% python3 -q
>>> import numpy as np
>>> from numpy import linalg as LA
>>> np.set_printoptions(precision=1, suppress=True, linewidth=200)
>>> rd = lambda a: np.round(a, 1) + 0
>>> mat = np.array([[1, -2, 4, -8], [1, -1, 1, -1], [1, 0, 0, 0]])
>>> mat
array([[ 1, -2,  4, -8],
       [ 1, -1,  1, -1],
       [ 1,  0,  0,  0]])
>>> # row 0 is much longer than the rest
>>> mat.shape
(3, 4)
>>> LA.matrix_rank(mat)
np.int64(3)
>>> np.unravel_index(np.abs(mat).argmax(), mat.shape)
(np.int64(0), np.int64(3))
>>> np.count_nonzero(mat)
np.int64(9)
>>> np.abs(mat).max()
np.int64(8)
>>> rd(LA.svd(mat, compute_uv=False))
array([9.4, 1.4, 0.6])
>>> M2 = mat / LA.norm(mat, axis=1, keepdims=True)
>>> C2 = M2 @ M2.T
>>> rd(np.degrees(np.arccos(np.clip(C2[2, 0], -1, 1))))
np.float64(83.8)
>>> rd(LA.norm(M2, axis=1))
array([1., 1., 1.])
>>> rd(C2[2])
array([0.1, 0.5, 1. ])
>>> (np.abs(C2) > 0.9).astype(int)
array([[1, 0, 0],
       [0, 1, 0],
       [0, 0, 1]])
>>> (C2 - 2 * np.eye(3)).round(6).argmax(axis=1)
array([1, 0, 1])
>>> feats = 0.7 ** np.abs(np.subtract.outer(np.arange(4), np.arange(4)))
>>> rd(feats)
array([[1. , 0.7, 0.5, 0.3],
       [0.7, 1. , 0.7, 0.5],
       [0.5, 0.7, 1. , 0.7],
       [0.3, 0.5, 0.7, 1. ]])
>>> rd(np.abs(LA.eigvals(feats)).max())
np.float64(2.7)
>>> rd(LA.matrix_power(feats, 2))
array([[1.8, 1.9, 1.7, 1.4],
       [1.9, 2.2, 2.1, 1.7],
       [1.7, 2.1, 2.2, 1.9],
       [1.4, 1.7, 1.9, 1.8]])
>>> rd((feats + feats.T) / 2)
array([[1. , 0.7, 0.5, 0.3],
       [0.7, 1. , 0.7, 0.5],
       [0.5, 0.7, 1. , 0.7],
       [0.3, 0.5, 0.7, 1. ]])
>>> rd(feats @ feats)
array([[1.8, 1.9, 1.7, 1.4],
       [1.9, 2.2, 2.1, 1.7],
       [1.7, 2.1, 2.2, 1.9],
       [1.4, 1.7, 1.9, 1.8]])
>>> rd(LA.det(feats))
np.float64(0.1)
>>> LA.determinant(feats)
Traceback (most recent call last):
  File "<python-input-27>", line 1, in <module>
    LA.determinant(feats)
    ^^^^^^^^^^^^^^
AttributeError: module 'numpy.linalg' has no attribute 'determinant'
>>> (feats - feats.T) / 2
array([[0., 0., 0., 0.],
       [0., 0., 0., 0.],
       [0., 0., 0., 0.],
       [0., 0., 0., 0.]])
>>> np.allclose(feats, feats.T)
True
